% python3 -q
>>> import numpy as np
>>> from numpy import linalg as LA
>>> np.set_printoptions(precision=2, suppress=True, linewidth=160, floatmode="fixed")
>>> def rnd(a):
...     return np.round(a, 2) + 0
... 
>>> Y = np.array([[-4, 7], [-3, -2]])
>>> basis = np.array([[0, 0, 2], [2, 2, 1], [-1, 0, 0]])
>>> E = np.kron(Y, basis)
>>> print(E)
[[ 0  0 -8  0  0 14]
 [-8 -8 -4 14 14  7]
 [ 4  0  0 -7  0  0]
 [ 0  0 -6  0  0 -4]
 [-6 -6 -3 -4 -4 -2]
 [ 3  0  0  2  0  0]]
>>> np.trace(E)
np.int64(-12)
>>> np.allclose(E, E.T)
False
>>> rng = np.random.default_rng(82)
>>> Y = E + rng.integers(-2, 3, (6, 5)) @ rng.integers(-2, 3, (5, 6))
>>> Y
array([[  4,   6, -13,  -2,   3,  18],
       [ -8,  -5,  -1,  10,  13,  12],
       [  1,  -1,  -1,  -4,   2,  -5],
       [  0,  -3,   0,  -3,  -6,  -5],
       [ -5,  -6,  -2,  -4,   0,  -2],
       [ -2,  -1,  -3,   7,   2,  -5]])
>>> LA.matrix_rank(Y - E, tol=1e-8)
np.int64(5)
>>> rnd(LA.norm(E))
np.float64(33.05)
>>> np.abs(E).max()
np.int64(14)
>>> rnd(LA.svd(E, compute_uv=False))
array([25.63, 14.97, 11.42,  6.67,  5.47,  2.44])
>>> E - E[0]
array([[  0,   0,   0,   0,   0,   0],
       [ -8,  -8,   4,  14,  14,  -7],
       [  4,   0,   8,  -7,   0, -14],
       [  0,   0,   2,   0,   0, -18],
       [ -6,  -6,   5,  -4,  -4, -16],
       [  3,   0,   8,   2,   0, -14]])
>>> def softmax(z):
...     e = np.exp(z - z.max(axis=-1, keepdims=True))
...     return e / e.sum(axis=-1, keepdims=True)
... 
>>> rnd(softmax(10 * E[0]))
array([0.00, 0.00, 0.00, 0.00, 0.00, 1.00])
>>> att = E @ E.T / np.sqrt(6)
>>> rnd(softmax(att))
array([[1.00, 0.00, 0.00, 0.00, 0.00, 0.00],
       [0.00, 1.00, 0.00, 0.00, 0.00, 0.00],
       [0.00, 0.00, 1.00, 0.00, 0.00, 0.00],
       [0.00, 0.00, 0.00, 1.00, 0.00, 0.00],
       [0.00, 0.00, 0.00, 0.00, 1.00, 0.00],
       [0.00, 0.02, 0.00, 0.00, 0.00, 0.96]])
>>> softmax(att).round(6).argmax(axis=1)
array([0, 1, 2, 3, 4, 5])
>>> X = np.eye(10, dtype=int)[rng.permutation(10)] * np.array([-2, -7, -8, -7, 0, 9, 3, -8, -7, -9])
>>> X
array([[ 0,  0,  0,  0,  0,  0,  0,  0,  0, -9],
       [ 0,  0,  0,  0,  0,  0,  0,  0,  0,  0],
       [ 0,  0,  0, -7,  0,  0,  0,  0,  0,  0],
       [ 0,  0,  0,  0,  0,  0,  0,  0, -7,  0],
       [ 0,  0,  0,  0,  0,  0,  3,  0,  0,  0],
       [ 0, -7,  0,  0,  0,  0,  0,  0,  0,  0],
       [ 0,  0,  0,  0,  0,  0,  0, -8,  0,  0],
       [-2,  0,  0,  0,  0,  0,  0,  0,  0,  0],
       [ 0,  0, -8,  0,  0,  0,  0,  0,  0,  0],
       [ 0,  0,  0,  0,  0,  9,  0,  0,  0,  0]])
>>> Uu, s, vt = LA.svd(X)
>>> vecs = vt[:(s > 1e-8).sum()]
>>> x0 = X[2] + 4 * X[3] + rng.integers(2) * np.eye(10)[5]
>>> x0
array([  0.00,   0.00,   0.00,  -7.00,   0.00,   0.00,   0.00,   0.00, -28.00,   0.00])
>>> np.allclose(vecs.T @ vecs @ x0, x0)
True
>>> print(vecs.T @ vecs)
[[1.00 0.00 0.00 0.00 0.00 0.00 0.00 0.00 0.00 0.00]
 [0.00 1.00 0.00 0.00 0.00 0.00 0.00 0.00 0.00 0.00]
 [0.00 0.00 1.00 0.00 0.00 0.00 0.00 0.00 0.00 0.00]
 [0.00 0.00 0.00 1.00 0.00 0.00 0.00 0.00 0.00 0.00]
 [0.00 0.00 0.00 0.00 0.00 0.00 0.00 0.00 0.00 0.00]
 [0.00 0.00 0.00 0.00 0.00 1.00 0.00 0.00 0.00 0.00]
 [0.00 0.00 0.00 0.00 0.00 0.00 1.00 0.00 0.00 0.00]
 [0.00 0.00 0.00 0.00 0.00 0.00 0.00 1.00 0.00 0.00]
 [0.00 0.00 0.00 0.00 0.00 0.00 0.00 0.00 1.00 0.00]
 [0.00 0.00 0.00 0.00 0.00 0.00 0.00 0.00 0.00 1.00]]
>>> np.diag(vecs.T @ vecs)
array([1.00, 1.00, 1.00, 1.00, 0.00, 1.00, 1.00, 1.00, 1.00, 1.00])
>>> LA.matrix_rank(X, rtol=0.1)
np.int64(9)
>>> [round(float(x), 2) for x in LA.svd(X, compute_uv=False)[:3]]
[9.0, 9.0, 8.0]
>>> rnd(LA.det(X))
np.float64(0.0)
>>> np.flatnonzero(LA.matrix_power((X != 0) + (X.T != 0) + np.eye(10), 10)[6])
array([0, 1, 4, 5, 6, 7, 9])
>>> (LA.matrix_power((X != 0) + (X.T != 0) + np.eye(10), 10) > 0).astype(int)
array([[1, 1, 0, 0, 1, 1, 1, 1, 0, 1],
       [1, 1, 0, 0, 1, 1, 1, 1, 0, 1],
       [0, 0, 1, 1, 0, 0, 0, 0, 1, 0],
       [0, 0, 1, 1, 0, 0, 0, 0, 1, 0],
       [1, 1, 0, 0, 1, 1, 1, 1, 0, 1],
       [1, 1, 0, 0, 1, 1, 1, 1, 0, 1],
       [1, 1, 0, 0, 1, 1, 1, 1, 0, 1],
       [1, 1, 0, 0, 1, 1, 1, 1, 0, 1],
       [0, 0, 1, 1, 0, 0, 0, 0, 1, 0],
       [1, 1, 0, 0, 1, 1, 1, 1, 0, 1]])
>>> X @ X
array([[  0,   0,   0,   0,   0, -81,   0,   0,   0,   0],
       [  0,   0,   0,   0,   0,   0,   0,   0,   0,   0],
       [  0,   0,   0,   0,   0,   0,   0,   0,  49,   0],
       [  0,   0,  56,   0,   0,   0,   0,   0,   0,   0],
       [  0,   0,   0,   0,   0,   0,   0, -24,   0,   0],
       [  0,   0,   0,   0,   0,   0,   0,   0,   0,   0],
       [ 16,   0,   0,   0,   0,   0,   0,   0,   0,   0],
       [  0,   0,   0,   0,   0,   0,   0,   0,   0,  18],
       [  0,   0,   0,  56,   0,   0,   0,   0,   0,   0],
       [  0, -63,   0,   0,   0,   0,   0,   0,   0,   0]])
>>> t3 = np.stack([X, -2 * X, X[::-1]])
>>> print(t3.shape)
(3, 10, 10)
>>> LA.matrix_rank(t3)
array([9, 9, 9])
>>> Uu, s, vt = LA.svd(X)
>>> s
array([ 9.00,  9.00,  8.00,  8.00,  7.00,  7.00,  7.00,  3.00,  2.00, -0.00])
>>> np.argmax(s[:-1] / (s[1:] + 1e-6)) + 1
np.int64(9)
>>> Y = Uu[:, :9] @ np.diag(s[:9]) @ vt[:9]
>>> Y
array([[ 0.00,  0.00,  0.00,  0.00,  0.00,  0.00,  0.00,  0.00,  0.00, -9.00],
       [ 0.00,  0.00,  0.00,  0.00,  0.00,  0.00,  0.00,  0.00,  0.00,  0.00],
       [ 0.00,  0.00,  0.00, -7.00,  0.00,  0.00,  0.00,  0.00,  0.00,  0.00],
       [ 0.00,  0.00,  0.00,  0.00,  0.00,  0.00,  0.00,  0.00, -7.00,  0.00],
       [ 0.00,  0.00,  0.00,  0.00,  0.00,  0.00,  3.00,  0.00,  0.00,  0.00],
       [ 0.00, -7.00,  0.00,  0.00,  0.00,  0.00,  0.00,  0.00,  0.00,  0.00],
       [ 0.00,  0.00,  0.00,  0.00,  0.00,  0.00,  0.00, -8.00,  0.00,  0.00],
       [-2.00,  0.00,  0.00,  0.00,  0.00,  0.00,  0.00,  0.00,  0.00,  0.00],
       [ 0.00,  0.00, -8.00,  0.00,  0.00,  0.00,  0.00,  0.00,  0.00,  0.00],
       [ 0.00,  0.00,  0.00,  0.00,  0.00,  9.00,  0.00,  0.00,  0.00,  0.00]])
>>> K = np.loadtxt("mat.csv", delimiter=",")
>>> print(K)
[[109.00 -25.00 -61.00  35.00  -3.00  25.00  -4.00  18.00 -18.00  31.00  27.00  10.00]
 [-25.00  78.00  24.00  15.00 -48.00  -2.00  15.00  19.00 -47.00 -19.00 -17.00 -24.00]
 [-61.00  24.00 112.00 -21.00  16.00 -77.00  38.00 -20.00 -18.00  34.00  -4.00 -32.00]
 [ 35.00  15.00 -21.00 127.00 -23.00  45.00  -7.00 -11.00 -23.00 -36.00  54.00   1.00]
 [ -3.00 -48.00  16.00 -23.00  61.00 -37.00  24.00 -42.00  36.00  35.00   4.00  24.00]
 [ 25.00  -2.00 -77.00  45.00 -37.00  87.00 -50.00  17.00 -12.00 -48.00   0.00  21.00]
 [ -4.00  15.00  38.00  -7.00  24.00 -50.00  95.00   2.00   0.00  35.00  -7.00 -28.00]
 [ 18.00  19.00 -20.00 -11.00 -42.00  17.00   2.00  64.00  -9.00 -15.00  -5.00 -36.00]
 [-18.00 -47.00 -18.00 -23.00  36.00 -12.00   0.00  -9.00  87.00 -26.00  26.00  -5.00]
 [ 31.00 -19.00  34.00 -36.00  35.00 -48.00  35.00 -15.00 -26.00  77.00 -16.00   9.00]
 [ 27.00 -17.00  -4.00  54.00   4.00   0.00  -7.00  -5.00  26.00 -16.00  56.00 -17.00]
 [ 10.00 -24.00 -32.00   1.00  24.00  21.00 -28.00 -36.00  -5.00   9.00 -17.00  63.00]]
>>> # symmetric, so the eigenvalues are real
>>> rnd(LA.norm(E) ** 2 / LA.norm(E, 2) ** 2)
np.float64(1.66)
>>> rnd(LA.norm(E, 2))
np.float64(25.63)
>>> E[1] @ E[3]
np.int64(-4)
>>> rnd(LA.norm(E, axis=1))
array([16.12, 24.19,  8.06,  7.21, 10.82,  3.61])
>>> rnd(LA.norm(E[1] - E[3]))
np.float64(25.4)
>>> rnd(LA.norm(E[1], 1)), rnd(LA.norm(E[1], np.inf))
(np.float64(55.0), np.float64(14.0))
>>> rk = LA.matrix_rank(K)
>>> rk
np.int64(8)
>>> ns = LA.svd(K)[2][rk:].T
>>> np.allclose(K @ ns, 0)
True
>>> print(ns.shape)
(12, 4)
>>> LA.matrix_rank(K.T @ K), LA.matrix_rank(K @ K.T)
(np.int64(8), np.int64(8))
>>> W = np.array([[3, 2, 0, 1],
...     [3, 3, 1, 0],
...     [1, 3, 0, 0],
...     [2, 1, 2, 3],
...     [2, 3, 0, 2],
...     [3, 3, 3, 3],
...     [3, 2, 0, 3],
...     [0, 0, 3, 0],
...     [0, 1, 3, 1],
...     [0, 2, 0, 0],
...     [0, 1, 3, 3],
...     [3, 1, 2, 3]])
>>> beta = np.array([2, 0, 5, 4])
>>> act = np.maximum(K @ W + beta, 0)
>>> LA.matrix_rank(act)
np.int64(4)
>>> act
array([[350.00, 134.00, 226.00, 368.00],
       [ 86.00,  25.00,   0.00,   0.00],
       [  0.00, 172.00,   0.00,   0.00],
       [456.00, 191.00, 471.00, 630.00],
       [  0.00, 129.00,   0.00, 135.00],
       [184.00,   0.00, 411.00, 252.00],
       [158.00, 291.00,   0.00,  57.00],
       [  0.00,   0.00, 131.00,   0.00],
       [  0.00,   0.00, 178.00, 103.00],
       [ 58.00, 223.00,   0.00,   0.00],
       [ 72.00,  76.00, 293.00, 323.00],
       [146.00,   0.00,   0.00, 177.00]])
>>> (act > 0).astype(int)
array([[1, 1, 1, 1],
       [1, 1, 0, 0],
       [0, 1, 0, 0],
       [1, 1, 1, 1],
       [0, 1, 0, 1],
       [1, 0, 1, 1],
       [1, 1, 0, 1],
       [0, 0, 1, 0],
       [0, 0, 1, 1],
       [1, 1, 0, 0],
       [1, 1, 1, 1],
       [1, 0, 0, 1]])
>>> basis = np.array([[1, 0, 0], [1, 3, 3], [0, 0, 1], [0, 1, 0]])
>>> act @ basis
array([[ 484.00,  770.00,  628.00],
       [ 111.00,   75.00,   75.00],
       [ 172.00,  516.00,  516.00],
       [ 647.00, 1203.00, 1044.00],
       [ 129.00,  522.00,  387.00],
       [ 184.00,  252.00,  411.00],
       [ 449.00,  930.00,  873.00],
       [   0.00,    0.00,  131.00],
       [   0.00,  103.00,  178.00],
       [ 281.00,  669.00,  669.00],
       [ 148.00,  551.00,  521.00],
       [ 146.00,  177.00,    0.00]])
>>> (act @ basis).round(6).argmax(axis=1)
array([1, 0, 1, 1, 1, 2, 1, 2, 2, 1, 1, 1])
>>> W @ basis
array([[ 5,  7,  6],
       [ 6,  9, 10],
       [ 4,  9,  9],
       [ 3,  6,  5],
       [ 5, 11,  9],
       [ 6, 12, 12],
       [ 5,  9,  6],
       [ 0,  0,  3],
       [ 1,  4,  6],
       [ 2,  6,  6],
       [ 1,  6,  6],
       [ 4,  6,  5]])
>>> cov = np.cov(act, rowvar=False)
>>> print(cov.shape)
(4, 4)
>>> np.median(act, axis=0)
array([ 79.00, 102.50,  65.50, 119.00])
>>> rnd(LA.eigvalsh(cov)[::-1])
array([76764.30, 15200.20,  4798.39,  3015.70])
>>> print(np.argsort(-act.std(axis=0).round(6), kind="stable"))
[3 2 0 1]
>>> rnd(cov)
array([[21500.70,  4033.71, 15947.36, 23929.35],
       [ 4033.71, 10284.81, -3120.86,  1518.63],
       [15947.36, -3120.86, 30259.73, 27730.05],
       [23929.35,  1518.63, 27730.05, 37733.36]])
>>> print(np.argwhere(np.triu(np.abs(np.corrcoef(act.T)) > 0.8, 1)))
[[0 3]
 [2 3]]
>>> data = np.array([[2, 2, 2, 2, 2, 2],
...     [2, 0, 2, 0, 2, 0],
...     [0, 2, 0, 2, 0, 2],
...     [2, 2, 2, 2, 2, 2],
...     [2, 0, 2, 0, 2, 0],
...     [0, 2, 0, 2, 0, 2]])
>>> Y = data[0, 0] * data[1:] - np.outer(data[1:, 0], data[0])
>>> Y
array([[ 0, -4,  0, -4,  0, -4],
       [ 0,  4,  0,  4,  0,  4],
       [ 0,  0,  0,  0,  0,  0],
       [ 0, -4,  0, -4,  0, -4],
       [ 0,  4,  0,  4,  0,  4]])
>>> np.flatnonzero(~Y.round(6).any(axis=1))
array([2])
>>> data[:, 0] / data[0, 0]
array([1.00, 1.00, 0.00, 1.00, 1.00, 0.00])
>>> LA.matrix_rank(Y), LA.matrix_rank(data)
(np.int64(1), np.int64(2))
>>> Y.sum(axis=0)
array([0, 0, 0, 0, 0, 0])
>>> np.unravel_index(np.abs(Y).argmax(), Y.shape)
(np.int64(0), np.int64(1))
>>> np.diff(Y, axis=0)
array([[ 0,  8,  0,  8,  0,  8],
       [ 0, -4,  0, -4,  0, -4],
       [ 0, -4,  0, -4,  0, -4],
       [ 0,  8,  0,  8,  0,  8]])
>>> rnd(LA.svd(Y, compute_uv=False))
array([13.86,  0.00,  0.00,  0.00,  0.00])
>>> Y - Y[0]
array([[0, 0, 0, 0, 0, 0],
       [0, 8, 0, 8, 0, 8],
       [0, 4, 0, 4, 0, 4],
       [0, 0, 0, 0, 0, 0],
       [0, 8, 0, 8, 0, 8]])
>>> np.abs(Y).max()
np.int64(4)
